% python3 -q
>>> import numpy as np
>>> import numpy.linalg as la
>>> np.set_printoptions(suppress=True, linewidth=160)
>>> J = np.load("x.npy")
>>> J.round(3)
array([[0.175, 0.143, 0.016, 0.143, 0.143, 0.175, 0.048, 0.111, 0.08 , 0.016, 0.175],
       [0.143, 0.117, 0.013, 0.117, 0.117, 0.143, 0.039, 0.091, 0.065, 0.013, 0.143],
       [0.016, 0.013, 0.001, 0.013, 0.013, 0.016, 0.004, 0.01 , 0.007, 0.001, 0.016],
       [0.143, 0.117, 0.013, 0.117, 0.117, 0.143, 0.039, 0.091, 0.065, 0.013, 0.143],
       [0.143, 0.117, 0.013, 0.117, 0.117, 0.143, 0.039, 0.091, 0.065, 0.013, 0.143],
       [0.175, 0.143, 0.016, 0.143, 0.143, 0.175, 0.048, 0.111, 0.08 , 0.016, 0.175],
       [0.048, 0.039, 0.004, 0.039, 0.039, 0.048, 0.013, 0.03 , 0.022, 0.004, 0.048],
       [0.111, 0.091, 0.01 , 0.091, 0.091, 0.111, 0.03 , 0.071, 0.051, 0.01 , 0.111],
       [0.08 , 0.065, 0.007, 0.065, 0.065, 0.08 , 0.022, 0.051, 0.036, 0.007, 0.08 ],
       [0.016, 0.013, 0.001, 0.013, 0.013, 0.016, 0.004, 0.01 , 0.007, 0.001, 0.016],
       [0.175, 0.143, 0.016, 0.143, 0.143, 0.175, 0.048, 0.111, 0.08 , 0.016, 0.175]])
>>> vals, V = la.eigh(J)
>>> vec = np.array([-7, 5, -7, -6, -3, 0, 1, -3, -7, 8, -8])
>>> round(float(vec @ J @ vec), 3)
92.632
>>> np.round(V * np.abs(vals) @ V.T, 3)
array([[0.175, 0.143, 0.016, 0.143, 0.143, 0.175, 0.048, 0.111, 0.08 , 0.016, 0.175],
       [0.143, 0.117, 0.013, 0.117, 0.117, 0.143, 0.039, 0.091, 0.065, 0.013, 0.143],
       [0.016, 0.013, 0.001, 0.013, 0.013, 0.016, 0.004, 0.01 , 0.007, 0.001, 0.016],
       [0.143, 0.117, 0.013, 0.117, 0.117, 0.143, 0.039, 0.091, 0.065, 0.013, 0.143],
       [0.143, 0.117, 0.013, 0.117, 0.117, 0.143, 0.039, 0.091, 0.065, 0.013, 0.143],
       [0.175, 0.143, 0.016, 0.143, 0.143, 0.175, 0.048, 0.111, 0.08 , 0.016, 0.175],
       [0.048, 0.039, 0.004, 0.039, 0.039, 0.048, 0.013, 0.03 , 0.022, 0.004, 0.048],
       [0.111, 0.091, 0.01 , 0.091, 0.091, 0.111, 0.03 , 0.071, 0.051, 0.01 , 0.111],
       [0.08 , 0.065, 0.007, 0.065, 0.065, 0.08 , 0.022, 0.051, 0.036, 0.007, 0.08 ],
       [0.016, 0.013, 0.001, 0.013, 0.013, 0.016, 0.004, 0.01 , 0.007, 0.001, 0.016],
       [0.175, 0.143, 0.016, 0.143, 0.143, 0.175, 0.048, 0.111, 0.08 , 0.016, 0.175]])
>>> np.round(la.eigvalsh(J[1:, 1:]), 3) + 0
array([0.   , 0.   , 0.   , 0.   , 0.   , 0.   , 0.   , 0.   , 0.   , 0.825])
>>> np.round(V * np.maximum(vals, 0) @ V.T, 3)
array([[0.175, 0.143, 0.016, 0.143, 0.143, 0.175, 0.048, 0.111, 0.08 , 0.016, 0.175],
       [0.143, 0.117, 0.013, 0.117, 0.117, 0.143, 0.039, 0.091, 0.065, 0.013, 0.143],
       [0.016, 0.013, 0.001, 0.013, 0.013, 0.016, 0.004, 0.01 , 0.007, 0.001, 0.016],
       [0.143, 0.117, 0.013, 0.117, 0.117, 0.143, 0.039, 0.091, 0.065, 0.013, 0.143],
       [0.143, 0.117, 0.013, 0.117, 0.117, 0.143, 0.039, 0.091, 0.065, 0.013, 0.143],
       [0.175, 0.143, 0.016, 0.143, 0.143, 0.175, 0.048, 0.111, 0.08 , 0.016, 0.175],
       [0.048, 0.039, 0.004, 0.039, 0.039, 0.048, 0.013, 0.03 , 0.022, 0.004, 0.048],
       [0.111, 0.091, 0.01 , 0.091, 0.091, 0.111, 0.03 , 0.071, 0.051, 0.01 , 0.111],
       [0.08 , 0.065, 0.007, 0.065, 0.065, 0.08 , 0.022, 0.051, 0.036, 0.007, 0.08 ],
       [0.016, 0.013, 0.001, 0.013, 0.013, 0.016, 0.004, 0.01 , 0.007, 0.001, 0.016],
       [0.175, 0.143, 0.016, 0.143, 0.143, 0.175, 0.048, 0.111, 0.08 , 0.016, 0.175]])
>>> r0 = np.array([-5, 4, 1])
>>> np.round(np.convolve(J[1], r0), 3)
array([-0.716, -0.013,  0.547, -0.417, -0.104, -0.13 ,  0.495, -0.156,  0.078,  0.287, -0.599,  0.586,  0.143])
>>> np.round(np.polyval(r0, J[1]), 3)
array([1.47 , 1.4  , 1.051, 1.4  , 1.4  , 1.47 , 1.149, 1.323, 1.239, 1.051, 1.47 ])
>>> np.round(np.cross(J[1, :3], J[9, :3]), 3) + 0
array([0., 0., 0.])
>>> A = np.loadtxt("out19.csv", delimiter=",")
>>> A
array([[-2.014,  1.07 ,  1.983,  1.011,  0.041,  0.023,  1.138, -1.985],
       [-2.122,  1.09 ,  2.001,  0.992, -0.015, -0.01 ,  0.962, -1.968],
       [-1.97 ,  1.02 ,  2.065,  1.013,  0.01 , -0.047,  0.946, -2.036],
       [-2.005,  1.035,  2.04 ,  0.971, -0.006, -0.017,  1.107, -1.952],
       [-2.091,  0.901,  2.005,  0.954, -0.02 , -0.048,  0.999, -2.042],
       [-1.954,  0.926,  1.95 ,  0.969, -0.038, -0.062,  1.023, -2.036],
       [-2.058,  1.011,  2.021,  1.019,  0.036, -0.012,  0.907, -2.023],
       [-1.889,  1.01 ,  2.003,  0.905,  0.002,  0.082,  1.018, -2.043],
       [-2.025,  1.114,  1.971,  1.064, -0.066,  0.011,  0.975, -2.029],
       [-1.964,  1.041,  1.999,  1.009, -0.025,  0.042,  0.958, -2.029],
       [-1.964,  1.012,  1.996,  0.898, -0.049,  0.07 ,  1.092, -2.04 ],
       [-2.027,  0.956,  2.049,  1.016,  0.071,  0.059,  0.975, -2.047],
       [-2.021,  1.067,  2.013,  1.007, -0.02 ,  0.034,  1.018, -1.954],
       [-1.938,  0.955,  2.077,  1.1  , -0.021, -0.056,  0.993, -2.008],
       [-2.006,  1.125,  1.983,  0.916,  0.051, -0.003,  1.057, -2.048],
       [-2.012,  0.986,  1.921,  0.955, -0.02 ,  0.046,  0.974, -1.949],
       [-2.002,  0.974,  1.947,  0.942, -0.021, -0.068,  0.995, -2.014],
       [-1.906,  1.032,  1.983,  1.018,  0.083,  0.026,  1.012, -2.028],
       [-2.023,  0.941,  1.92 ,  0.909,  0.011, -0.029,  1.107, -1.965],
       [-1.949,  0.998,  1.954,  1.035, -0.004,  0.078,  1.011, -2.044],
       [-1.028,  0.983, -0.984, -1.046, -1.975,  1.996, -1.949, -1.006],
       [-0.943,  1.052, -1.015, -1.042, -1.963,  2.008, -1.983, -0.987],
       [-0.974,  0.932, -0.982, -0.94 , -1.971,  2.049, -1.971, -0.99 ],
       [-1.006,  1.024, -0.908, -0.968, -2.02 ,  1.918, -1.909, -0.988],
       [-1.088,  1.035, -1.088, -1.091, -1.956,  1.952, -1.935, -1.026],
       [-0.902,  0.936, -0.939, -1.072, -1.99 ,  1.9  , -2.02 , -1.005],
       [-0.973,  1.112, -0.937, -0.986, -2.036,  1.912, -1.9  , -1.056],
       [-0.969,  0.88 , -1.056, -1.021, -2.061,  1.945, -2.022, -0.956],
       [-1.004,  1.065, -1.043, -1.02 , -1.96 ,  1.917, -1.99 , -0.919],
       [-1.021,  0.982, -1.089, -1.049, -2.037,  2.127, -1.977, -1.029],
       [-1.018,  0.952, -0.964, -1.035, -1.998,  2.118, -2.026, -0.971],
       [-1.012,  1.107, -1.038, -0.982, -2.019,  2.016, -1.917, -0.975],
       [-1.013,  0.961, -0.925, -0.941, -1.938,  2.03 , -1.959, -0.998],
       [-0.981,  0.949, -1.017, -1.03 , -1.938,  2.064, -2.033, -1.045],
       [-0.985,  0.894, -0.998, -1.093, -2.058,  1.897, -1.98 , -1.02 ],
       [-1.   ,  1.065, -1.018, -0.902, -1.988,  2.059, -2.098, -1.003],
       [-1.089,  1.053, -1.052, -0.99 , -2.013,  2.032, -2.134, -1.041],
       [-0.94 ,  1.041, -0.937, -1.008, -2.049,  2.018, -2.011, -0.962],
       [-1.009,  0.914, -0.94 , -1.012, -1.932,  1.987, -1.99 , -0.975],
       [-0.968,  1.015, -1.005, -1.073, -2.034,  1.965, -2.04 , -0.977]])
>>> la.matrix_rank(A, rtol=0.1)
np.int64(2)
>>> round(np.log10(la.cond(A)))
2
>>> np.round(np.abs(la.svd(A)[2][-1]), 3)
array([0.174, 0.089, 0.632, 0.443, 0.05 , 0.167, 0.125, 0.566])
>>> round(la.norm(A, 2) / la.norm(A), 3)
np.float64(0.728)
>>> la.cond(A) > 100
np.False_
>>> lab = A[:, 5] > np.median(A[:, 5])
>>> r0 = A[lab].mean(axis=0) - A[~lab].mean(axis=0)
>>> np.argsort(-np.abs(r0).round(6), kind="stable")
array([6, 2, 3, 4, 5, 7, 0, 1])
>>> cen = A - A.mean(axis=0)
>>> U, sv, Vt = la.svd(cen, full_matrices=False)
>>> np.abs(Vt[0]).argmax()
np.int64(6)
>>> np.searchsorted(np.cumsum(sv ** 2) / (sv ** 2).sum(), 0.9) + 1
np.int64(1)
>>> sv.round(3)
array([17.88 ,  0.433,  0.401,  0.345,  0.328,  0.243,  0.213,  0.208])
>>> la.matrix_rank(cen)
np.int64(8)
>>> np.abs(U[:, 0]).argmax()
np.int64(29)
>>> np.round(sv ** 2 / (sv ** 2).sum(), 3) + 0
array([0.998, 0.001, 0.001, 0.   , 0.   , 0.   , 0.   , 0.   ])
>>> (np.sign(U[:, 0]) == np.sign(U[0, 0])).astype(int)
array([1, 1, 1, 1, 1, 1, 1, 1, 1, 1, 1, 1, 1, 1, 1, 1, 1, 1, 1, 1, 0, 0, 0, 0, 0, 0, 0, 0, 0, 0, 0, 0, 0, 0, 0, 0, 0, 0, 0, 0])
>>> q, V = la.qr(A[:, :4])[0], la.qr(A[:, 4:])[0]
>>> sv = la.svd(q.T @ V, compute_uv=False)
>>> round(float(la.norm(q @ q.T - V @ V.T, 2)), 3)
0.99
>>> np.round(np.degrees(np.arccos(sv.clip(0, 1))), 3)
array([ 1.749,  2.562, 76.647, 81.718])
>>> q, _ = la.qr(np.array([[-0.6, -0.4, -2.0, 0.1, 2.5, 1.6, -0.6, 0.4],
...     [-0.9, -1.1, 0.7, 1.3, -0.2, -0.8, -2.7, 0.3],
...     [-0.6, -1.2, -0.6, -0.6, 1.3, 0.3, 0.7, -0.4],
...     [0.3, 0.5, -1.5, -0.2, 1.5, -0.5, 0.1, 0.7],
...     [-0.2, -1.8, -0.4, -1.4, 0.3, -0.3, -0.1, 0.5],
...     [-2.1, 1.4, 0.4, -0.6, 0.0, 0.0, 1.6, -2.3],
...     [-1.5, 0.4, -0.2, -2.2, -0.1, 0.2, -2.8, 2.6],
...     [-1.6, 0.0, 1.1, 0.7, -0.3, -0.4, 0.5, -0.2]]))
>>> mat = q[:, :4]
>>> mat.round(3)
array([[-0.182, -0.159, -0.709, -0.391],
       [-0.273, -0.413,  0.245, -0.462],
       [-0.182, -0.437, -0.188,  0.07 ],
       [ 0.091,  0.184, -0.528, -0.115],
       [-0.061, -0.631, -0.072,  0.438],
       [-0.637,  0.413, -0.029,  0.022],
       [-0.455,  0.087, -0.164,  0.589],
       [-0.485, -0.055,  0.3  , -0.277]])
>>> Y = np.c_[mat[:, :2] @ np.array([[-3, 3], [3, -2]]), np.array([3, 5, 1, -4, 0, 2, 5, 2])]
>>> Y.round(3)
array([[ 0.068, -0.227,  3.   ],
       [-0.419,  0.006,  5.   ],
       [-0.765,  0.328,  1.   ],
       [ 0.278, -0.095, -4.   ],
       [-1.712,  1.08 ,  0.   ],
       [ 3.15 , -2.737,  2.   ],
       [ 1.626, -1.538,  5.   ],
       [ 1.29 , -1.345,  2.   ]])
>>> la.matrix_rank(Y)
np.int64(3)
>>> np.round(la.norm(Y - mat @ la.lstsq(mat, Y)[0], axis=0), 3) + 0
array([0.   , 0.   , 5.291])
>>> np.round(la.norm(la.qr(mat)[0].T @ Y, axis=0) ** 2 / ((Y ** 2).sum(axis=0) + 1e-12), 3)
array([1.   , 1.   , 0.667])
>>> la.matrix_rank(np.c_[mat, Y])
np.int64(5)
>>> np.round(la.lstsq(mat, Y[:, 0])[0], 3) + 0
array([-3.,  3.,  0.,  0.])
